$ python3 -q
>>> import numpy as np
>>> np.set_printoptions(precision=1, suppress=True, linewidth=160, legacy="1.25")
>>> def rd(a):
...     return np.round(a, 1) + 0
... 
>>> data = np.loadtxt("a.csv", delimiter=",")
>>> data
array([[0., 1., 0., 1.],
       [1., 0., 0., 1.],
       [0., 0., 0., 0.],
       [1., 1., 0., 0.]])
>>> U, sv, Vh = np.linalg.svd(data)
>>> vecs = Vh[:(sv > 1e-8).sum()]
>>> rng = np.random.default_rng(53867)
>>> x0 = data[3] + 3 * data[0] + rng.integers(2) * np.eye(4)[0]
>>> x0
array([1., 4., 0., 3.])
>>> rd(np.linalg.norm(x0 - vecs.T @ vecs @ x0))
0.0
>>> np.allclose(vecs.T @ vecs @ x0, x0)
True
>>> np.linalg.matrix_rank(np.vstack([data, x0]))
3
>>> rd(np.linalg.eigvalsh(data).min())
-1.0
>>> [round(float(np.linalg.det(data[:i, :i])), 2) + 0 for i in range(1, 5)]
[0.0, -1.0, 0.0, 0.0]
>>> rd(np.linalg.det(2 * data)), rd(np.linalg.det(data))
(0.0, 0.0)
>>> rd(np.poly(data))
array([ 1.,  0., -3., -2.,  0.])
>>> print(rd(data @ np.linalg.pinv(data) @ data))
[[0. 1. 0. 1.]
 [1. 0. 0. 1.]
 [0. 0. 0. 0.]
 [1. 1. 0. 0.]]
>>> np.linalg.lstsq(data[:-1].T, data[-1])[2]
2
>>> np.unique(data.round(6), axis=0).shape
(4, 4)
>>> np.allclose(data[:-1].T @ np.linalg.lstsq(data[:-1].T, data[-1])[0], data[-1])
False
>>> rd(np.trace(np.linalg.pinv(data) @ data))
3.0
>>> rk = np.linalg.matrix_rank(data)
>>> rk
3
>>> null = np.linalg.svd(data)[2][rk:].T
>>> [int(np.linalg.matrix_rank(data[:, :j + 1])) for j in range(4)]
[1, 2, 2, 3]
>>> print([int(np.linalg.matrix_rank(data[:i])) for i in range(1, len(data) + 1)])
[1, 2, 2, 3]
>>> [int(np.linalg.matrix_rank(np.delete(data, i, axis=0))) for i in range(4)]
[2, 2, 3, 2]
>>> E = np.load("arr.npy")
>>> E
array([[0, 0, 1, 0, 1],
       [0, 0, 0, 0, 0],
       [1, 0, 0, 0, 0],
       [0, 0, 0, 0, 0],
       [1, 0, 0, 0, 0]])
>>> E.sum(axis=0)
array([2, 0, 1, 0, 1])
>>> np.argwhere(np.triu(E))
array([[0, 2],
       [0, 4]])
>>> print(E @ E)
[[2 0 0 0 0]
 [0 0 0 0 0]
 [0 0 1 0 1]
 [0 0 0 0 0]
 [0 0 1 0 1]]
>>> low = np.diag(E.sum(axis=1)) - E
>>> (np.linalg.eigvalsh(low) < 1e-8).sum()
3
>>> round(np.linalg.det(low[1:, 1:]))
0
>>> w1 = np.array([[2, 2, 2, 0, 1],
...     [2, 1, 0, 1, 0],
...     [1, 2, 2, 0, 0],
...     [0, 0, 1, 1, 1],
...     [0, 2, 2, 1, 0]])
>>> b = np.array([0, 2, -2, 0, 0])
>>> hid = np.maximum(E @ w1 + b, 0)
>>> np.linalg.matrix_rank(hid)
3
>>> hid
array([[1, 6, 2, 1, 0],
       [0, 2, 0, 0, 0],
       [2, 4, 0, 0, 1],
       [0, 2, 0, 0, 0],
       [2, 4, 0, 0, 1]])
>>> cent = np.array([[2, -3, 3], [1, 1, 2], [-3, 0, -2], [2, 3, 0], [-1, 1, 0]])
>>> hid @ cent
array([[ 4,  6, 11],
       [ 2,  2,  4],
       [ 7, -1, 14],
       [ 2,  2,  4],
       [ 7, -1, 14]])
>>> (hid @ cent).round(6).argmax(axis=1)
array([2, 2, 2, 2, 2])
>>> w1 @ cent
array([[-1, -3,  6],
       [ 7, -2,  8],
       [-2, -1,  3],
       [-2,  4, -2],
       [-2,  5,  0]])
>>> blk = np.stack([E, 5 * E, E[::-1]])
>>> blk.sum(axis=0)
array([[1, 0, 6, 0, 6],
       [0, 0, 0, 0, 0],
       [7, 0, 0, 0, 0],
       [0, 0, 0, 0, 0],
       [6, 0, 1, 0, 1]])
>>> blk.shape
(3, 5, 5)
>>> np.linalg.matrix_rank(blk.reshape(3, -1))
2
>>> np.einsum("bij,cij->bc", blk, blk)
array([[  4,  20,   1],
       [ 20, 100,   5],
       [  1,   5,   4]])
>>> U, sv, Vh = np.linalg.svd(E)
>>> vecs = Vh[:(sv > 1e-8).sum()]
>>> x0 = E[3] + -1 * E[0] + rng.integers(2) * np.eye(5)[1]
>>> x0
array([ 0.,  0., -1.,  0., -1.])
>>> rd(np.diag(vecs.T @ vecs))
array([1. , 0. , 0.5, 0. , 0.5])
>>> M = np.diag(np.array([-3, -2, 3, -3, -3])) + -1 * np.eye(5, k=1) + -1 * np.eye(5, k=-1)
>>> M
array([[-3., -1.,  0.,  0.,  0.],
       [-1., -2., -1.,  0.,  0.],
       [ 0., -1.,  3., -1.,  0.],
       [ 0.,  0., -1., -3., -1.],
       [ 0.,  0.,  0., -1., -3.]])
>>> rd(np.linalg.det(E.T))
0.0
>>> np.einsum("ii->", E)
0
>>> print(rd(np.poly(E)))
[ 1.  0. -2.  0.  0.  0.]
>>> w, vecs = np.linalg.eigh(M)
>>> x0 = np.array([3, 1, 1, 1, 0])
>>> x0 @ M @ x0
-39.0
>>> (np.sign(vecs[:, -1].round(6)) == np.sign(vecs[0, -1].round(6))).astype(int)
array([1, 0, 1, 0, 1])
>>> print(np.abs(M).sum(axis=1).max(), rd(np.abs(w).max()))
5.0 4.1
>>> u = np.array([2, -3, 2])
>>> np.correlate(M[4], M[3], "full")
array([ 0.,  0.,  0.,  1.,  6., 10.,  3.,  0.,  0.])
>>> np.convolve(M[4], u)
array([ 0.,  0.,  0., -2., -3.,  7., -6.])
>>> W0 = np.array([[-1, -1, -1, -1, -1, -1, -1],
...     [-1, -2, -2, -2, -2, -2, -2],
...     [-1, -2, -3, -3, -3, -3, -3],
...     [-1, -2, -3, -4, -4, -4, -4],
...     [-1, -2, -3, -4, -5, -5, -5],
...     [-1, -2, -3, -4, -5, -6, -6],
...     [-1, -2, -3, -4, -5, -6, -7]])
>>> th = np.radians(135)
>>> R = np.eye(7)
>>> R[5, 5] = R[2, 2] = np.cos(th)
>>> R[5, 2], R[2, 5] = -np.sin(th), np.sin(th)
>>> rd(R)
array([[ 1. ,  0. ,  0. ,  0. ,  0. ,  0. ,  0. ],
       [ 0. ,  1. ,  0. ,  0. ,  0. ,  0. ,  0. ],
       [ 0. ,  0. , -0.7,  0. ,  0. ,  0.7,  0. ],
       [ 0. ,  0. ,  0. ,  1. ,  0. ,  0. ,  0. ],
       [ 0. ,  0. ,  0. ,  0. ,  1. ,  0. ,  0. ],
       [ 0. ,  0. , -0.7,  0. ,  0. , -0.7,  0. ],
       [ 0. ,  0. ,  0. ,  0. ,  0. ,  0. ,  1. ]])
>>> A2 = W0 @ R.T
>>> print(np.allclose(np.linalg.norm(W0, axis=1), np.linalg.norm(A2, axis=1)))
True
>>> labels = rng.permutation(7)
>>> A2 = W0[:, labels] * rng.choice([-1, 1], 7)
>>> print(A2)
[[-1 -1 -1 -1 -1  1  1]
 [-2 -2 -2 -2 -2  2  1]
 [-2 -3 -3 -3 -3  3  1]
 [-2 -3 -4 -4 -4  4  1]
 [-2 -3 -5 -5 -5  4  1]
 [-2 -3 -5 -6 -6  4  1]
 [-2 -3 -5 -6 -7  4  1]]
>>> U, _, Vh = np.linalg.svd(W0.T @ A2)
>>> rd(np.linalg.lstsq(W0, A2)[0])
array([[ 0.,  0.,  0.,  0.,  0.,  0., -1.],
       [ 1.,  0.,  0.,  0.,  0.,  0.,  0.],
       [ 0.,  1.,  0.,  0.,  0.,  0.,  0.],
       [ 0.,  0.,  0.,  0.,  0., -1.,  0.],
       [ 0.,  0.,  1.,  0.,  0.,  0.,  0.],
       [ 0.,  0.,  0.,  1.,  0.,  0.,  0.],
       [ 0.,  0.,  0.,  0.,  1.,  0.,  0.]])
>>> print(labels)
[1 2 4 5 6 3 0]
>>> w, vecs = np.linalg.eigh(W0)
>>> print(rd(vecs @ np.diag(w) @ vecs.T))
[[-1. -1. -1. -1. -1. -1. -1.]
 [-1. -2. -2. -2. -2. -2. -2.]
 [-1. -2. -3. -3. -3. -3. -3.]
 [-1. -2. -3. -4. -4. -4. -4.]
 [-1. -2. -3. -4. -5. -5. -5.]
 [-1. -2. -3. -4. -5. -6. -6.]
 [-1. -2. -3. -4. -5. -6. -7.]]
>>> rd(vecs.T @ W0 @ vecs)
array([[-22.9,   0. ,   0. ,   0. ,   0. ,   0. ,   0. ],
       [  0. ,  -2.6,   0. ,   0. ,   0. ,   0. ,   0. ],
       [  0. ,   0. ,  -1. ,   0. ,   0. ,   0. ,   0. ],
       [  0. ,   0. ,   0. ,  -0.6,   0. ,   0. ,   0. ],
       [  0. ,   0. ,   0. ,   0. ,  -0.4,   0. ,   0. ],
       [  0. ,   0. ,   0. ,   0. ,   0. ,  -0.3,   0. ],
       [  0. ,   0. ,   0. ,   0. ,   0. ,   0. ,  -0.3]])
>>> (w > 1e-8).sum(), (w < -1e-8).sum()
(0, 7)
>>> blk = np.stack([W0, 5 * W0, W0[::-1]])
>>> print(blk.shape)
(3, 7, 7)
>>> print(blk.sum(axis=0))
[[ -7  -8  -9 -10 -11 -12 -13]
 [ -7 -14 -15 -16 -17 -18 -18]
 [ -7 -14 -21 -22 -23 -23 -23]
 [ -7 -14 -21 -28 -28 -28 -28]
 [ -7 -14 -21 -27 -33 -33 -33]
 [ -7 -14 -20 -26 -32 -38 -38]
 [ -7 -13 -19 -25 -31 -37 -43]]
>>> K = np.cumsum(np.array([[2, 0, 1],
...     [3, 2, 2],
...     [0, 2, 0],
...     [3, 0, 2],
...     [1, 2, 1],
...     [1, 1, 1],
...     [0, 0, 0],
...     [2, 2, 3],
...     [0, 2, 0],
...     [3, 0, 3],
...     [3, 1, 1],
...     [1, 3, 2],
...     [1, 3, 0],
...     [1, 2, 1]]), axis=0)
>>> K
array([[ 2,  0,  1],
       [ 5,  2,  3],
       [ 5,  4,  3],
       [ 8,  4,  5],
       [ 9,  6,  6],
       [10,  7,  7],
       [10,  7,  7],
       [12,  9, 10],
       [12, 11, 10],
       [15, 11, 13],
       [18, 12, 14],
       [19, 15, 16],
       [20, 18, 16],
       [21, 20, 17]])
>>> # row 6 repeats row 5
>>> hat = np.triu(np.array([[1, 1, 0, 1], [0, 3, 0, 1], [0, 0, 1, 2], [0, 0, 3, 2]]), 1) + np.eye(4)
>>> A2 = hat @ data @ np.linalg.inv(hat)
>>> np.linalg.matrix_rank(A2)
3
>>> np.trace(A2), np.trace(data)
(0.0, 0.0)
>>> np.poly(A2)
array([ 1.,  0., -3., -2.,  0.])
>>> rd(np.linalg.det(A2))
0.0
>>> hat @ data - data @ hat
array([[ 2.,  1.,  0.,  0.],
       [ 1.,  0.,  0., -1.],
       [ 2.,  2.,  0.,  0.],
       [ 0., -1.,  0., -2.]])
>>> x0 = np.array([1, 2, 1])
>>> rhs = K @ x0
>>> rd(np.linalg.lstsq(K, rhs)[0])
array([1., 2., 1.])
>>> rd(np.linalg.solve(K.T @ K, K.T @ rhs))
array([1., 2., 1.])
>>> rhs = rhs + 0.3 * rng.normal(size=14)
>>> rd(rhs)
array([ 3.5, 11.9, 15.8, 20.8, 27.3, 31.2, 31.1, 40.1, 43.8, 49.7, 56. , 64.8, 71.8, 77.9])
>>> b, *_ = np.linalg.lstsq(K, rhs)
>>> print(rd(np.linalg.norm(rhs - K @ b)))
0.7
>>> rd(K.T @ (rhs - K @ b))
array([0., 0., 0.])
>>> rd(np.abs(np.linalg.svd(K)[2][-1]))
array([0.5, 0.2, 0.8])
>>> np.argsort(-np.linalg.norm(K, axis=0).round(6), kind="stable")[:3]
array([0, 1, 2])
>>> print(round(np.log10(np.linalg.cond(K))))
2
>>> w, vecs = np.linalg.eigh(W0)
>>> x0 = np.array([0, 2, 2, 2, 3, 0, 2])
>>> x0 @ W0 @ x0 / (x0 @ x0), rd(w[0]), rd(w[-1])
(-16.2, -22.9, -0.3)
>>> rd(vecs * np.abs(w) @ vecs.T)
array([[1., 1., 1., 1., 1., 1., 1.],
       [1., 2., 2., 2., 2., 2., 2.],
       [1., 2., 3., 3., 3., 3., 3.],
       [1., 2., 3., 4., 4., 4., 4.],
       [1., 2., 3., 4., 5., 5., 5.],
       [1., 2., 3., 4., 5., 6., 6.],
       [1., 2., 3., 4., 5., 6., 7.]])
>>> np.abs(W0).sum(axis=1).max(), rd(np.abs(w).max())
(28, 22.9)
>>> print(rd(np.linalg.eigvalsh(W0[1:, 1:])))
[-22.6  -2.4  -0.9  -0.5  -0.3  -0.3]
